$ python3 -q
>>> import numpy as np
>>> np.set_printoptions(suppress=True, linewidth=100)
>>> O, _ = np.linalg.qr(np.array([[0.9, -0.3, 0.0, -0.1, 0.8],
...     [0.4, 0.0, -0.2, 0.4, 1.1],
...     [-1.3, -0.6, -0.4, -0.5, -0.6],
...     [1.2, -0.3, -0.6, -0.6, 1.7],
...     [-0.6, -0.7, 1.5, 2.5, 1.2]]))
>>> E = 5 * O
>>> E.round(3)
array([[-2.131,  2.121,  0.101,  2.035,  3.436],
       [-0.947,  0.261, -0.399, -4.492,  1.923],
       [ 3.078,  2.217, -3.198,  0.028,  0.617],
       [-2.841,  2.317, -1.695, -0.368, -2.924],
       [ 1.421,  3.186,  3.425, -0.739, -0.749]])
>>> x = np.array([2, 5, 0, 4, -4])
>>> y = E @ x
>>> y.round(3)
array([  0.738, -26.248,  14.886,  16.128,  18.809])
>>> np.round(np.linalg.solve(E.T, E[2]), 3) + 0
array([0., 0., 1., 0., 0.])
>>> np.round(np.linalg.solve(E, E[:, 3]), 3) + 0
array([0., 0., 0., 1., 0.])
>>> np.round(np.trace(E), 3)
np.float64(-6.184)
>>> np.round((E + E.T) / 2, 3)
array([[-2.131,  0.587,  1.589, -0.403,  2.428],
       [ 0.587,  0.261,  0.909, -1.087,  2.554],
       [ 1.589,  0.909, -3.198, -0.834,  2.021],
       [-0.403, -1.087, -0.834, -0.368, -1.831],
       [ 2.428,  2.554,  2.021, -1.831, -0.749]])
>>> E.inv()
Traceback (most recent call last):
  File "<python-input-12>", line 1, in <module>
    E.inv()
    ^^^^^
AttributeError: 'numpy.ndarray' object has no attribute 'inv'
>>> np.round(np.linalg.norm(E, axis=0), 3)
array([5., 5., 5., 5., 5.])
>>> round(E[4] @ E[3], 3)
np.float64(-0.0)
>>> np.round(np.linalg.norm(E[4] - E[3]), 3)
np.float64(7.071)
>>> round(np.linalg.norm(E, 2), 3)
np.float64(5.0)
>>> np.round(np.linalg.det(2 * E), 3), np.round(np.linalg.det(E), 3)
(np.float64(100000.0), np.float64(3125.0))
>>> np.round(np.poly(E), 3)
array([    1.   ,     6.184,    14.893,   -74.464,  -773.032, -3125.   ])
>>> round(np.linalg.det(E[::-1]), 3)
np.float64(3125.0)
>>> round(float(np.einsum("ij,ji->", E, E)), 3)
8.46
>>> round(np.linalg.eigvals(E).sum().real, 3)
np.float64(-6.184)
>>> f = np.array([2, -2, -2])
>>> np.round(np.correlate(E[2], E[4], "full"), 3) + 0
array([-2.304, -3.933, 11.297, 19.739,  0.   , -7.398, -2.34 ,  2.006,  0.877])
>>> np.round(np.polyval(f, E[2]), 3)
array([10.791,  3.398, 24.854, -2.055, -2.473])
>>> np.round(np.cross(E[2, :3], E[4, :3]), 3)
array([ 17.782, -15.084,   6.655])
>>> J = np.load("layer9.npy")
>>> J.round(3)
array([[-1.042, -0.461,  0.038,  0.406,  0.301,  0.053, -0.165],
       [-0.461, -1.388, -0.105, -0.099,  0.149,  0.3  , -0.326],
       [ 0.038, -0.105, -1.893,  0.034,  0.118, -0.294, -0.034],
       [ 0.406, -0.099,  0.034, -0.464,  0.194, -0.241, -0.041],
       [ 0.301,  0.149,  0.118,  0.194, -1.012, -0.157,  0.048],
       [ 0.053,  0.3  , -0.294, -0.241, -0.157, -1.105, -0.062],
       [-0.165, -0.326, -0.034, -0.041,  0.048, -0.062, -0.097]])
>>> # looks like rank 5
>>> rk = np.linalg.matrix_rank(J)
>>> rk
np.int64(5)
>>> N = np.linalg.svd(J)[2][rk:].T
>>> np.allclose(J @ N, 0)
True
>>> np.linalg.matrix_rank(J.T @ J), np.linalg.matrix_rank(J @ J.T)
(np.int64(5), np.int64(5))
>>> [int(np.linalg.matrix_rank(np.delete(J, i, axis=0))) for i in range(7)]
[5, 5, 5, 5, 5, 5, 5]
>>> cov = J.T @ J
>>> np.round(np.linalg.svd(J, compute_uv=False) ** 2, 3) + 0
array([4., 4., 1., 1., 1., 0., 0.])
>>> round(float(np.trace(cov)), 3), round((J ** 2).sum(), 3)
(11.0, np.float64(11.0))
>>> (J @ J.T).shape
(7, 7)
>>> np.linalg.matrix_rank(cov)
np.int64(5)
>>> np.round(np.diag(cov), 3)
array([1.585, 2.377, 3.697, 0.488, 1.215, 1.486, 0.152])
>>> f = np.array([-2, 3, 2, 2, 2])
>>> g = np.array([-2, -8, -1])
>>> X = np.outer(f, g)
>>> X
array([[  4,  16,   2],
       [ -6, -24,  -3],
       [ -4, -16,  -2],
       [ -4, -16,  -2],
       [ -4, -16,  -2]])
>>> np.abs(np.diag(np.linalg.qr(X)[1])) > 1e-9
array([ True, False, False])
>>> np.round(X @ np.linalg.pinv(X) @ X, 3)
array([[  4.,  16.,   2.],
       [ -6., -24.,  -3.],
       [ -4., -16.,  -2.],
       [ -4., -16.,  -2.],
       [ -4., -16.,  -2.]])
>>> np.linalg.lstsq(X[:-1].T, X[-1])[2]
np.int32(1)
>>> round(np.trace(np.linalg.pinv(X) @ X), 3)
np.float64(1.0)
>>> round(float(np.linalg.norm(X, 2) / np.linalg.norm(X)), 3)
1.0
>>> np.linalg.matrix_rank(X, rtol=0.1)
np.int64(1)
>>> [round(float(x), 3) for x in np.linalg.svd(X, compute_uv=False)[:3]]
[41.533, 0.0, 0.0]
>>> Uu, sv, Vh = np.linalg.svd(X)
>>> sv.round(3) + 0
array([41.533,  0.   ,  0.   ])
>>> np.argmax(sv[:-1] / (sv[1:] + 1e-6)) + 1
np.int64(1)
>>> Y = Uu[:, :1] @ np.diag(sv[:1]) @ Vh[:1]
>>> np.round(np.abs(X - Y).max(), 3)
np.float64(0.0)
>>> round(float(np.linalg.norm(X, "nuc")), 3)
41.533
>>> round(np.linalg.norm(X, 1), 3), round(np.linalg.norm(X, np.inf), 3)
(np.float64(88.0), np.float64(33.0))
>>> np.round(np.linalg.norm(X, axis=0), 3)
array([10., 40.,  5.])
>>> mat = np.load("x.npy")
>>> mat
array([[-8.9,  7. ,  5. ,  4. , -6. , -5. ,  0. ],
       [-3. ,  2.1,  9. , -2. , -1. ,  0. ,  5. ],
       [-2. , -4. , -0.9, -2. ,  3. , -7. , -6. ],
       [-6. ,  6. ,  3. ,  0.1,  4. ,  9. ,  7. ],
       [-8. , -2. , -4. ,  3. ,  2.1, -8. , -6. ],
       [ 3. ,  0. ,  7. , -7. ,  6. , -7.9, -1. ],
       [-9. ,  7. ,  5. ,  4. , -6. , -5. ,  0.1]])
>>> x = np.array([2, 4, 1, -2, 5, -4, 1])
>>> h1 = np.maximum(mat @ x, 0)
>>> np.flatnonzero(h1 > 1e-9)
array([1, 2, 3, 4, 5])
>>> np.round(np.maximum(mat @ (3 * x), 0), 3)
array([  0. ,  46.2,  60.3,  17.4,   7.5, 262.8,   0. ])
>>> np.round(np.tanh(mat @ x), 3)
array([-0.993,  1.   ,  1.   ,  1.   ,  0.987,  1.   , -0.994])
>>> O, r_ = np.linalg.qr(mat)
>>> np.round(O @ r_, 3) + 0
array([[-8.9,  7. ,  5. ,  4. , -6. , -5. ,  0. ],
       [-3. ,  2.1,  9. , -2. , -1. ,  0. ,  5. ],
       [-2. , -4. , -0.9, -2. ,  3. , -7. , -6. ],
       [-6. ,  6. ,  3. ,  0.1,  4. ,  9. ,  7. ],
       [-8. , -2. , -4. ,  3. ,  2.1, -8. , -6. ],
       [ 3. ,  0. ,  7. , -7. ,  6. , -7.9, -1. ],
       [-9. ,  7. ,  5. ,  4. , -6. , -5. ,  0.1]])
>>> np.round(O.T @ O, 3) + 0
array([[1., 0., 0., 0., 0., 0., 0.],
       [0., 1., 0., 0., 0., 0., 0.],
       [0., 0., 1., 0., 0., 0., 0.],
       [0., 0., 0., 1., 0., 0., 0.],
       [0., 0., 0., 0., 1., 0., 0.],
       [0., 0., 0., 0., 0., 1., 0.],
       [0., 0., 0., 0., 0., 0., 1.]])
>>> np.allclose(r_.T @ r_, mat.T @ mat)
True
>>> np.linalg.cond(mat) > 100
np.True_
>>> np.linalg.matrix_rank(mat, rtol=0.1)
np.int64(5)
>>> [round(float(x), 3) for x in np.linalg.svd(mat, compute_uv=False)[:3]]
[23.216, 20.926, 15.652]
>>> np.round(np.abs(np.linalg.svd(mat)[2][-1]), 3)
array([0.207, 0.071, 0.483, 0.667, 0.295, 0.188, 0.389])
>>> F = np.load("block11.npy")
>>> F
array([[-5,  8,  9],
       [-8, 10, 13],
       [-9,  8, 13]])
>>> # rank 2
>>> Uu, sv, Vh = np.linalg.svd(F)
>>> vecs = Vh[:(sv > 1e-8).sum()]
>>> rng = np.random.default_rng(67)
>>> x = F[1] + -2 * F[2] + rng.integers(2) * np.eye(3)[2]
>>> x
array([ 10.,  -6., -12.])
>>> np.round(vecs.T @ vecs, 3)
array([[ 0.556,  0.222, -0.444],
       [ 0.222,  0.889,  0.222],
       [-0.444,  0.222,  0.556]])
>>> np.allclose(vecs.T @ vecs @ x, x)
False
>>> Uu, sv, Vh = np.linalg.svd(F)
>>> np.argmax(sv[:-1] / (sv[1:] + 1e-6)) + 1
np.int64(2)
>>> sv.round(3) + 0
array([28.491,  2.292,  0.   ])
>>> Y = Uu[:, :2] @ np.diag(sv[:2]) @ Vh[:2]
>>> np.linalg.matrix_rank(Y)
np.int64(2)
>>> round(np.linalg.norm(F - Y) / np.linalg.norm(F), 3)
np.float64(0.0)
>>> np.linalg.matrix_rank(F, rtol=0.05)
np.int64(2)
>>> round(np.abs(F - Y).max(), 3)
np.float64(0.0)
>>> Y.round(3)
array([[-5.,  8.,  9.],
       [-8., 10., 13.],
       [-9.,  8., 13.]])
>>> f, g = mat[3], mat[6]
>>> round(f @ g, 3)
np.float64(43.1)
>>> p = (f @ g) / (f @ f) * f
>>> np.linalg.matrix_rank(np.outer(f, g))
np.int64(1)
>>> hat = np.triu(np.array([[5, 0, -1], [5, -1, 5], [-4, 0, 0]]), 1) + np.eye(3)
>>> Y = hat @ F @ np.linalg.inv(hat)
>>> Y
array([[   4.,    0.,    0.],
       [ -53.,   50., -225.],
       [  -9.,    8.,  -36.]])
>>> hat @ F - F @ hat
array([[  9.,  -8., -58.],
       [-45.,  40.,   7.],
       [  0.,   0., -49.]])
>>> np.round(np.linalg.det(Y), 3)
np.float64(0.0)
>>> F.sum(axis=0)
array([-22,  26,  35])
>>> np.linalg.matrix_rank(F)
np.int64(2)
>>> F.shape
(3, 3)
>>> np.count_nonzero(F)
np.int64(9)
>>> A = np.array([[0, 0, -18, -27, 18, 9],
...     [0, 0, 0, 0, 0, 0],
...     [0, 0, -8, -12, 8, 4],
...     [0, 0, -18, -27, 18, 9],
...     [0, 0, 0, 0, 0, 0],
...     [0, 0, -16, -24, 16, 8],
...     [0, 0, -6, -9, 6, 3],
...     [0, 0, -10, -15, 10, 5]])
>>> A
array([[  0,   0, -18, -27,  18,   9],
       [  0,   0,   0,   0,   0,   0],
       [  0,   0,  -8, -12,   8,   4],
       [  0,   0, -18, -27,  18,   9],
       [  0,   0,   0,   0,   0,   0],
       [  0,   0, -16, -24,  16,   8],
       [  0,   0,  -6,  -9,   6,   3],
       [  0,   0, -10, -15,  10,   5]])
>>> # rank 1
>>> Uu, sv, Vh = np.linalg.svd(A)
>>> sv.round(3) + 0
array([70.484,  0.   ,  0.   ,  0.   ,  0.   ,  0.   ])
>>> Y = Uu[:, :1] @ np.diag(sv[:1]) @ Vh[:1]
>>> round(np.linalg.norm(A - Y, 2), 3), round(sv[1], 3)
(np.float64(0.0), np.float64(0.0))
>>> np.linalg.matrix_rank(Y)
np.int64(1)
>>> Y.round(3) + 0
array([[  0.,   0., -18., -27.,  18.,   9.],
       [  0.,   0.,   0.,   0.,   0.,   0.],
       [  0.,   0.,  -8., -12.,   8.,   4.],
       [  0.,   0., -18., -27.,  18.,   9.],
       [  0.,   0.,   0.,   0.,   0.,   0.],
       [  0.,   0., -16., -24.,  16.,   8.],
       [  0.,   0.,  -6.,  -9.,   6.,   3.],
       [  0.,   0., -10., -15.,  10.,   5.]])
>>> round(np.linalg.norm(A - Y) / np.linalg.norm(A), 3)
np.float64(0.0)
>>> round(np.abs(A - Y).max(), 3)
np.float64(0.0)
>>> W0 = np.loadtxt("m.csv", delimiter=",")
>>> W0
array([[ -7.618,  41.626,   0.833],
       [ -3.857,  17.772,  -7.868],
       [ -2.095,   6.573,  -8.146],
       [ -1.091,   1.239,  -5.115],
       [ -1.   ,   0.899,  -4.66 ],
       [ -0.332,  -0.207,  -1.152],
       [ -0.21 ,  -0.167,  -0.653],
       [  0.013,   0.013,   0.032],
       [  0.181,   0.2  ,   0.36 ],
       [  0.316,   0.365,   0.519],
       [  0.882,   1.037,   0.37 ],
       [  2.105,   1.939,  -2.544],
       [  2.305,   2.012,  -3.213],
       [  3.43 ,   2.115,  -7.541],
       [  5.39 ,   1.361, -16.464],
       [  6.123,   0.858, -20.065]])
>>> Y = np.array([[7, -6], [0, 7], [-4, 4]])
>>> np.linalg.matrix_rank(W0 @ Y)
np.int64(2)
>>> Y @ W0
Traceback (most recent call last):
  File "<python-input-122>", line 1, in <module>
    Y @ W0
    ~~^~~~
ValueError: matmul: Input operand 1 has a mismatch in its core dimension 0, with gufunc signature (n?,k),(k,m?)->(n?,m?) (size 16 is different from 2)
>>> np.linalg.matrix_rank(np.vstack([W0, Y.T]))
np.int64(3)
